% ipython --no-banner

In [1]: import numpy as np

In [2]: np.set_printoptions(suppress=True, linewidth=120)

In [3]: rng = np.random.default_rng(15)

In [4]: labels = rng.integers(0, 2, 9)

In [5]: data = np.array([[2, 2, -1, 0, -2, 0, 0, -2, 2],
   ...:     [-1, -1, 0, 1, -2, 0, 2, 1, -1],
   ...:     [-1, -1, -1, 0, 2, 2, 0, -1, 2],
   ...:     [-2, -2, -2, -1, 2, -1, -1, -1, 2],
   ...:     [1, 1, -1, 0, -2, -2, -2, 2, 1],
   ...:     [0, 0, 0, 0, 2, -1, 1, 2, 1],
   ...:     [1, 0, -1, 0, 1, -2, 0, 1, 1],
   ...:     [-1, 2, 1, -2, 2, -1, 1, 0, 2],
   ...:     [1, 1, 0, -2, -1, 0, 2, 0, -1]]) * (labels[:, None] == labels)

In [6]: data
Out[6]: 
array([[ 2,  2, -1,  0,  0,  0,  0,  0,  0],
       [-1, -1,  0,  1,  0,  0,  0,  0,  0],
       [-1, -1, -1,  0,  0,  0,  0,  0,  0],
       [-2, -2, -2, -1,  0,  0,  0,  0,  0],
       [ 0,  0,  0,  0, -2, -2, -2,  2,  1],
       [ 0,  0,  0,  0,  2, -1,  1,  2,  1],
       [ 0,  0,  0,  0,  1, -2,  0,  1,  1],
       [ 0,  0,  0,  0,  2, -1,  1,  0,  2],
       [ 0,  0,  0,  0, -1,  0,  2,  0, -1]])

In [7]: np.linalg.cond(data) > 100
Out[7]: np.True_

In [8]: [round(float(x), 2) for x in np.linalg.svd(data, compute_uv=False)[:3]]
Out[8]: [4.99, 4.62, 4.28]

In [9]: round(float(np.linalg.det(data)), 2)
Out[9]: 0.0

In [10]: (data != 0).astype(int)
Out[10]: 
array([[1, 1, 1, 0, 0, 0, 0, 0, 0],
       [1, 1, 0, 1, 0, 0, 0, 0, 0],
       [1, 1, 1, 0, 0, 0, 0, 0, 0],
       [1, 1, 1, 1, 0, 0, 0, 0, 0],
       [0, 0, 0, 0, 1, 1, 1, 1, 1],
       [0, 0, 0, 0, 1, 1, 1, 1, 1],
       [0, 0, 0, 0, 1, 1, 0, 1, 1],
       [0, 0, 0, 0, 1, 1, 1, 0, 1],
       [0, 0, 0, 0, 1, 0, 1, 0, 1]])

In [11]: np.flatnonzero(np.linalg.matrix_power((data != 0) + (data.T != 0) + np.eye(9), 9)[8])
Out[11]: array([4, 5, 6, 7, 8])

In [12]: labels = rng.permutation(9)

In [13]: labels
Out[13]: array([0, 1, 7, 3, 6, 8, 4, 2, 5])

In [14]: M2 = data[labels][:, labels]

In [15]: np.round(np.sort(np.abs(np.linalg.eigvals(M2))), 2) + 0
Out[15]: array([0.  , 1.  , 1.41, 1.41, 1.69, 1.69, 2.42, 2.42, 2.88])

In [16]: np.diag(M2)
Out[16]: array([ 2, -1,  0, -1,  0, -1, -2, -1, -1])

In [17]: np.trace(M2)
Out[17]: np.int64(-5)

In [18]: M2
Out[18]: 
array([[ 2,  2,  0,  0,  0,  0,  0, -1,  0],
       [-1, -1,  0,  1,  0,  0,  0,  0,  0],
       [ 0,  0,  0,  0,  1,  2,  2,  0, -1],
       [-2, -2,  0, -1,  0,  0,  0, -2,  0],
       [ 0,  0,  1,  0,  0,  1,  1,  0, -2],
       [ 0,  0,  0,  0,  2, -1, -1,  0,  0],
       [ 0,  0,  2,  0, -2,  1, -2,  0, -2],
       [-1, -1,  0,  0,  0,  0,  0, -1,  0],
       [ 0,  0,  2,  0,  1,  1,  2,  0, -1]])

In [19]: E = np.loadtxt("out12.csv", delimiter=",")

In [20]: E.round(2) + 0
Out[20]: 
array([[ 0.29, -0.49,  0.49, -0.26,  0.94, -0.1 , -0.91, -0.2 ,  0.43, -0.09,  0.85,  0.26,  0.15,  0.22],
       [-0.49,  0.48,  0.14, -0.45,  0.18, -0.17,  0.06,  0.04, -0.16,  0.4 ,  0.43, -0.25,  0.76, -0.37],
       [ 0.49,  0.14,  0.68,  0.15, -0.44,  0.12,  1.05, -1.07, -0.11, -0.39, -0.09,  0.23,  0.  ,  0.39],
       [-0.26, -0.45,  0.15, -1.88, -0.81, -0.63,  0.09,  0.85, -0.18, -0.02,  1.05,  0.25, -0.08, -0.29],
       [ 0.94,  0.18, -0.44, -0.81,  0.21, -0.01,  1.04,  0.4 ,  0.05, -0.05,  0.17, -0.02, -0.8 ,  0.27],
       [-0.1 , -0.17,  0.12, -0.63, -0.01,  0.51,  0.3 , -0.68,  0.41, -0.25,  0.32,  0.07,  0.61, -0.38],
       [-0.91,  0.06,  1.05,  0.09,  1.04,  0.3 , -0.99,  0.52,  0.38, -0.24, -0.18,  1.01, -0.34, -0.25],
       [-0.2 ,  0.04, -1.07,  0.85,  0.4 , -0.68,  0.52, -0.41,  0.29, -1.1 ,  0.77,  0.5 ,  0.82,  0.24],
       [ 0.43, -0.16, -0.11, -0.18,  0.05,  0.41,  0.38,  0.29,  0.86, -0.19, -0.06,  0.39, -0.25,  0.46],
       [-0.09,  0.4 , -0.39, -0.02, -0.05, -0.25, -0.24, -1.1 , -0.19,  0.74,  0.82,  1.03, -0.57,  0.59],
       [ 0.85,  0.43, -0.09,  1.05,  0.17,  0.32, -0.18,  0.77, -0.06,  0.82, -0.05, -0.21, -0.23, -0.25],
       [ 0.26, -0.25,  0.23,  0.25, -0.02,  0.07,  1.01,  0.5 ,  0.39,  1.03, -0.21, -0.01,  0.44, -1.09],
       [ 0.15,  0.76,  0.  , -0.08, -0.8 ,  0.61, -0.34,  0.82, -0.25, -0.57, -0.23,  0.44, -1.1 ,  0.71],
       [ 0.22, -0.37,  0.39, -0.29,  0.27, -0.38, -0.25,  0.24,  0.46,  0.59, -0.25, -1.09,  0.71,  0.68]])

In [21]: round(np.trace(np.linalg.pinv(E) @ E), 2)
Out[21]: np.float64(12.0)

In [22]: np.allclose(E[:-1].T @ np.linalg.lstsq(E[:-1].T, E[-1])[0], E[-1])
Out[22]: True

In [23]: np.unique(E.round(6), axis=0).shape
Out[23]: (14, 14)

In [24]: U, s, vt = np.linalg.svd(E)

In [25]: np.argmax(s[:-1] / (s[1:] + 1e-6)) + 1
Out[25]: np.int64(12)

In [26]: s.round(2) + 0
Out[26]: array([3., 3., 3., 3., 2., 2., 2., 2., 1., 1., 1., 1., 0., 0.])

In [27]: M2 = U[:, :12] @ np.diag(s[:12]) @ vt[:12]

In [28]: np.linalg.matrix_rank(E, rtol=0.05)
Out[28]: np.int64(12)

In [29]: round(float(np.linalg.norm(E - M2, 2)), 2), round(float(s[12]), 2)
Out[29]: (0.0, 0.0)

In [30]: M2 = E / np.linalg.norm(E, axis=1, keepdims=True)

In [31]: cov = M2 @ M2.T

In [32]: round(np.degrees(np.arccos(np.clip(cov[2, 0], -1, 1))), 2)
Out[32]: np.float64(102.41)

In [33]: (cov - 2 * np.eye(14)).round(6).argmax(axis=1)
Out[33]: array([ 6,  5,  5,  1,  8,  1,  0,  9,  4,  0, 11, 10,  8,  0])

In [34]: np.round(np.linalg.norm(M2, axis=1), 2)
Out[34]: array([1., 1., 1., 1., 1., 1., 1., 1., 1., 1., 1., 1., 1., 1.])

In [35]: rk = np.linalg.matrix_rank(E)

In [36]: rk
Out[36]: np.int64(12)

In [37]: null = np.linalg.svd(E)[2][rk:].T

In [38]: [int(np.linalg.matrix_rank(np.delete(E, i, axis=0))) for i in range(14)]
Out[38]: [12, 12, 12, 12, 12, 12, 12, 12, 12, 12, 12, 12, 12, 12]

In [39]: np.linalg.matrix_rank(E.T @ E), np.linalg.matrix_rank(E @ E.T)
Out[39]: (np.int64(12), np.int64(12))

In [40]: [int(np.linalg.matrix_rank(E[:i])) for i in range(1, len(E) + 1)]
Out[40]: [1, 2, 3, 4, 5, 6, 7, 8, 9, 10, 11, 12, 12, 12]

In [41]: np.allclose(E @ null, 0)
Out[41]: True

In [42]: null.shape
Out[42]: (14, 2)

In [43]: A = np.load("a.npy")

In [44]: A
Out[44]: 
array([[ 1,  0,  0,  0,  0,  0,  0,  0,  0,  0,  0,  0,  0,  0],
       [ 3, -2,  0,  0,  0,  0,  0,  0,  0,  0,  0,  0,  0,  0],
       [ 1,  2, -1,  0,  0,  0,  0,  0,  0,  0,  0,  0,  0,  0],
       [ 3, -3, -1,  3,  0,  0,  0,  0,  0,  0,  0,  0,  0,  0],
       [ 0, -3, -2, -1, -2,  0,  0,  0,  0,  0,  0,  0,  0,  0],
       [ 3, -3,  0, -2, -3, -1,  0,  0,  0,  0,  0,  0,  0,  0],
       [-1,  0,  3, -1, -3,  1,  2,  0,  0,  0,  0,  0,  0,  0],
       [ 3, -1,  0,  0, -1,  2, -3,  3,  0,  0,  0,  0,  0,  0],
       [ 0,  3, -1,  0,  2,  0, -2, -2, -3,  0,  0,  0,  0,  0],
       [ 1, -2,  0, -1,  2,  0, -3, -3, -1, -2,  0,  0,  0,  0],
       [ 0, -3, -3,  2, -2,  2, -2, -1,  3,  2,  3,  0,  0,  0],
       [-2,  2,  0, -2,  2,  2,  2,  2,  0,  1, -2, -3,  0,  0],
       [-1,  0, -2, -2, -1, -3, -2,  0,  1,  2,  3,  0,  1,  0],
       [ 3, -3, -3, -3,  3, -1,  1, -1,  1,  2,  2, -3, -1, -1]])

In [45]: labels = rng.permutation(14)

In [46]: labels
Out[46]: array([ 4, 13, 11,  2,  0,  6, 12,  5,  1,  9,  3,  8,  7, 10])

In [47]: M2 = A[labels][:, labels]

In [48]: np.round(np.sort(np.abs(np.linalg.eigvals(M2))), 2)
Out[48]: array([1., 1., 1., 1., 1., 2., 2., 2., 2., 3., 3., 3., 3., 3.])

In [49]: M2 = A / np.sqrt((A ** 2).mean(axis=1, keepdims=True))

In [50]: np.linalg.matrix_rank(M2) == np.linalg.matrix_rank(A)
Out[50]: np.True_

In [51]: np.round(np.sort(np.linalg.eigvals(A)), 2)
Out[51]: array([-3., -3., -2., -2., -2., -1., -1., -1.,  1.,  1.,  2.,  3.,  3.,  3.])

In [52]: np.linalg.matrix_rank(A - A[0, 0] * np.eye(14))
Out[52]: np.int64(13)

In [53]: M = np.loadtxt("block13.csv", delimiter=",")

In [54]: M
Out[54]: 
array([[3., 1., 0., 0., 0., 0., 0., 0., 0., 0., 0.],
       [0., 3., 1., 0., 0., 0., 0., 0., 0., 0., 0.],
       [0., 0., 3., 1., 0., 0., 0., 0., 0., 0., 0.],
       [0., 0., 0., 3., 1., 0., 0., 0., 0., 0., 0.],
       [0., 0., 0., 0., 3., 1., 0., 0., 0., 0., 0.],
       [0., 0., 0., 0., 0., 3., 1., 0., 0., 0., 0.],
       [0., 0., 0., 0., 0., 0., 3., 1., 0., 0., 0.],
       [0., 0., 0., 0., 0., 0., 0., 3., 1., 0., 0.],
       [0., 0., 0., 0., 0., 0., 0., 0., 3., 1., 0.],
       [0., 0., 0., 0., 0., 0., 0., 0., 0., 3., 1.],
       [0., 0., 0., 0., 0., 0., 0., 0., 0., 0., 3.]])

In [55]: q, r_ = np.linalg.qr(M)

In [56]: np.allclose(r_.T @ r_, M.T @ M)
Out[56]: True

In [57]: np.abs(np.diag(r_))
Out[57]: array([3., 3., 3., 3., 3., 3., 3., 3., 3., 3., 3.])

In [58]: q.shape, r_.shape
Out[58]: ((11, 11), (11, 11))

In [59]: r_
Out[59]: 
array([[3., 1., 0., 0., 0., 0., 0., 0., 0., 0., 0.],
       [0., 3., 1., 0., 0., 0., 0., 0., 0., 0., 0.],
       [0., 0., 3., 1., 0., 0., 0., 0., 0., 0., 0.],
       [0., 0., 0., 3., 1., 0., 0., 0., 0., 0., 0.],
       [0., 0., 0., 0., 3., 1., 0., 0., 0., 0., 0.],
       [0., 0., 0., 0., 0., 3., 1., 0., 0., 0., 0.],
       [0., 0., 0., 0., 0., 0., 3., 1., 0., 0., 0.],
       [0., 0., 0., 0., 0., 0., 0., 3., 1., 0., 0.],
       [0., 0., 0., 0., 0., 0., 0., 0., 3., 1., 0.],
       [0., 0., 0., 0., 0., 0., 0., 0., 0., 3., 1.],
       [0., 0., 0., 0., 0., 0., 0., 0., 0., 0., 3.]])

In [60]: np.trace(q @ q.T)
Out[60]: np.float64(11.0)

In [61]: M2 = np.linalg.inv(M)

In [62]: (np.abs(M2) > 1e-9).astype(int)
Out[62]: 
array([[1, 1, 1, 1, 1, 1, 1, 1, 1, 1, 1],
       [0, 1, 1, 1, 1, 1, 1, 1, 1, 1, 1],
       [0, 0, 1, 1, 1, 1, 1, 1, 1, 1, 1],
       [0, 0, 0, 1, 1, 1, 1, 1, 1, 1, 1],
       [0, 0, 0, 0, 1, 1, 1, 1, 1, 1, 1],
       [0, 0, 0, 0, 0, 1, 1, 1, 1, 1, 1],
       [0, 0, 0, 0, 0, 0, 1, 1, 1, 1, 1],
       [0, 0, 0, 0, 0, 0, 0, 1, 1, 1, 1],
       [0, 0, 0, 0, 0, 0, 0, 0, 1, 1, 1],
       [0, 0, 0, 0, 0, 0, 0, 0, 0, 1, 1],
       [0, 0, 0, 0, 0, 0, 0, 0, 0, 0, 1]])

In [63]: round(np.linalg.cond(M), 2)
Out[63]: np.float64(1.94)

In [64]: round(np.linalg.det(M) * np.linalg.det(M2), 2)
Out[64]: np.float64(1.0)

In [65]: labels = rng.permutation(11)

In [66]: labels
Out[66]: array([ 8,  4,  2,  5,  7,  9,  0,  1,  6, 10,  3])

In [67]: M2 = M[labels][:, labels]

In [68]: round(np.linalg.det(M2), 2), round(np.linalg.det(M[labels]), 2)
Out[68]: (np.float64(177147.0), np.float64(-177147.0))

In [69]: M2
Out[69]: 
array([[3., 0., 0., 0., 0., 1., 0., 0., 0., 0., 0.],
       [0., 3., 0., 1., 0., 0., 0., 0., 0., 0., 0.],
       [0., 0., 3., 0., 0., 0., 0., 0., 0., 0., 1.],
       [0., 0., 0., 3., 0., 0., 0., 0., 1., 0., 0.],
       [1., 0., 0., 0., 3., 0., 0., 0., 0., 0., 0.],
       [0., 0., 0., 0., 0., 3., 0., 0., 0., 1., 0.],
       [0., 0., 0., 0., 0., 0., 3., 1., 0., 0., 0.],
       [0., 0., 1., 0., 0., 0., 0., 3., 0., 0., 0.],
       [0., 0., 0., 0., 1., 0., 0., 0., 3., 0., 0.],
       [0., 0., 0., 0., 0., 0., 0., 0., 0., 3., 0.],
       [0., 1., 0., 0., 0., 0., 0., 0., 0., 0., 3.]])

In [70]: mat = np.loadtxt("case2.csv", delimiter=",")

In [71]: mat.round(2)
Out[71]: 
array([[ 0.69,  0.36, -0.09,  0.12,  0.06,  0.14,  0.22],
       [ 0.36,  0.57,  0.09, -0.03, -0.2 , -0.12, -0.24],
       [-0.09,  0.09,  0.97,  0.08, -0.05,  0.06,  0.06],
       [ 0.12, -0.03,  0.08,  0.66,  0.41, -0.16, -0.1 ],
       [ 0.06, -0.2 , -0.05,  0.41,  0.37,  0.14, -0.01],
       [ 0.14, -0.12,  0.06, -0.16,  0.14,  0.9 , -0.1 ],
       [ 0.22, -0.24,  0.06, -0.1 , -0.01, -0.1 ,  0.85]])

In [72]: np.linalg.matrix_rank(mat)
Out[72]: np.int64(5)

In [73]: np.round(mat.sum(axis=1), 2)
Out[73]: array([1.48, 0.42, 1.11, 0.96, 0.72, 0.85, 0.69])

In [74]: np.round(mat.sum(axis=0), 2)
Out[74]: array([1.48, 0.42, 1.11, 0.96, 0.72, 0.85, 0.69])

In [75]: np.round(np.linalg.svd(mat, compute_uv=False), 2) + 0
Out[75]: array([1., 1., 1., 1., 1., 0., 0.])

In [76]: np.round(mat - mat[0], 2) + 0
Out[76]: 
array([[ 0.  ,  0.  ,  0.  ,  0.  ,  0.  ,  0.  ,  0.  ],
       [-0.33,  0.21,  0.17, -0.15, -0.26, -0.25, -0.45],
       [-0.77, -0.27,  1.06, -0.04, -0.1 , -0.08, -0.15],
       [-0.57, -0.39,  0.17,  0.54,  0.35, -0.3 , -0.32],
       [-0.63, -0.56,  0.04,  0.29,  0.32,  0.  , -0.22],
       [-0.55, -0.47,  0.14, -0.28,  0.08,  0.76, -0.32],
       [-0.47, -0.59,  0.15, -0.22, -0.06, -0.24,  0.64]])

In [77]: np.unravel_index(np.abs(mat).argmax(), mat.shape)
Out[77]: (np.int64(2), np.int64(2))
